$ ipython --no-banner

In [1]: import numpy as np

In [2]: np.set_printoptions(precision=2, suppress=True, linewidth=100)

In [3]: tidy = lambda a: np.round(a, 2) + 0

In [4]: M = np.load("test9.npy")

In [5]: print(M)
[[1.   0.2  0.04 0.01 0.   0.   0.   0.  ]
 [0.2  1.   0.2  0.04 0.01 0.   0.   0.  ]
 [0.04 0.2  1.   0.2  0.04 0.01 0.   0.  ]
 [0.01 0.04 0.2  1.   0.2  0.04 0.01 0.  ]
 [0.   0.01 0.04 0.2  1.   0.2  0.04 0.01]
 [0.   0.   0.01 0.04 0.2  1.   0.2  0.04]
 [0.   0.   0.   0.01 0.04 0.2  1.   0.2 ]
 [0.   0.   0.   0.   0.01 0.04 0.2  1.  ]]

In [6]: Y = np.array([[-1, 0],
   ...:     [-2, -1],
   ...:     [-3, 1],
   ...:     [-2, -1],
   ...:     [0, -1],
   ...:     [-2, 3],
   ...:     [2, -3],
   ...:     [-1, -1]])

In [7]: print(np.vstack([M, Y.T]).shape)
(10, 8)

In [8]: print(tidy(np.einsum("ij,ij->i", M, M)))
[1.04 1.08 1.08 1.08 1.08 1.08 1.08 1.04]

In [9]: print(np.einsum("ij->j", M))
[1.25 1.45 1.49 1.5  1.5  1.49 1.45 1.25]

In [10]: r0 = np.array([5, -9, -2, 7, -1, -4, 6, -2])

In [11]: Y = M + np.outer(r0, np.eye(8)[6])

In [12]: print(np.linalg.matrix_rank(Y - M))
1

In [13]: print(Y)
[[ 1.    0.2   0.04  0.01  0.    0.    5.    0.  ]
 [ 0.2   1.    0.2   0.04  0.01  0.   -9.    0.  ]
 [ 0.04  0.2   1.    0.2   0.04  0.01 -2.    0.  ]
 [ 0.01  0.04  0.2   1.    0.2   0.04  7.01  0.  ]
 [ 0.    0.01  0.04  0.2   1.    0.2  -0.96  0.01]
 [ 0.    0.    0.01  0.04  0.2   1.   -3.8   0.04]
 [ 0.    0.    0.    0.01  0.04  0.2   7.    0.2 ]
 [ 0.    0.    0.    0.    0.01  0.04 -1.8   1.  ]]

In [14]: th = np.radians(1)

In [15]: r_ = np.eye(8)

In [16]: r_[7, 7] = r_[5, 5] = np.cos(th)

In [17]: r_[7, 5], r_[5, 7] = -np.sin(th), np.sin(th)

In [18]: print(tidy(r_))
[[ 1.    0.    0.    0.    0.    0.    0.    0.  ]
 [ 0.    1.    0.    0.    0.    0.    0.    0.  ]
 [ 0.    0.    1.    0.    0.    0.    0.    0.  ]
 [ 0.    0.    0.    1.    0.    0.    0.    0.  ]
 [ 0.    0.    0.    0.    1.    0.    0.    0.  ]
 [ 0.    0.    0.    0.    0.    1.    0.    0.02]
 [ 0.    0.    0.    0.    0.    0.    1.    0.  ]
 [ 0.    0.    0.    0.    0.   -0.02  0.    1.  ]]

In [19]: Y = M @ r_.T

In [20]: print(np.allclose(np.linalg.norm(M, axis=1), np.linalg.norm(Y, axis=1)))
True

In [21]: print(tidy(np.abs(Y - M).max(axis=0)))
[0.   0.   0.   0.   0.   0.02 0.   0.02]

In [22]: print(tidy(np.linalg.svd(M, compute_uv=False)), tidy(np.linalg.svd(Y, compute_uv=False)))
[1.45 1.32 1.16 1.   0.88 0.79 0.72 0.68] [1.45 1.32 1.16 1.   0.88 0.79 0.72 0.68]

In [23]: print(np.allclose(M @ M.T, Y @ Y.T))
True

In [24]: print(tidy(np.linalg.svd(r_, compute_uv=False)))
[1. 1. 1. 1. 1. 1. 1. 1.]

In [25]: x0 = np.array([2, 2, 3, 2, 2, -2, 3, -1])

In [26]: rhs = M @ x0

In [27]: print(tidy(rhs))
[ 2.54  3.1   3.94  3.05  2.25 -0.93  2.5  -0.46]

In [28]: print(tidy(np.linalg.solve(M.T, M[0])))
[1. 0. 0. 0. 0. 0. 0. 0.]

In [29]: print(tidy(np.linalg.solve(M, 4 * rhs)))
[ 8.  8. 12.  8.  8. -8. 12. -4.]

In [30]: X = np.load("layer12.npy")

In [31]: print(tidy(X))
[[ 4.14 -1.74 -0.9  -5.73 -0.56  1.38 -1.58]
 [-2.81  4.35  3.43 -1.43  4.82  4.33 -1.09]
 [ 1.23  1.74  4.83  1.06 -0.15 -1.71 -5.11]
 [ 2.98 -1.54  5.53  1.22 -1.62  1.24  2.45]
 [-5.07 -3.48  2.19 -2.07  2.48 -4.24 -0.02]
 [ 1.71 -2.54  0.17  3.43  5.59 -0.55 -0.43]]

In [32]: Y = X / np.sqrt((X ** 2).mean(axis=1, keepdims=True))

In [33]: print(np.linalg.matrix_rank(X - X.mean(axis=1, keepdims=True)))
6

In [34]: print(tidy(np.linalg.norm(Y, axis=1)))
[2.65 2.65 2.65 2.65 2.65 2.65]

In [35]: print(np.linalg.matrix_rank(Y) == np.linalg.matrix_rank(X))
True

In [36]: print(tidy(Y[1]))
[-0.81  1.26  0.99 -0.41  1.39  1.25 -0.32]
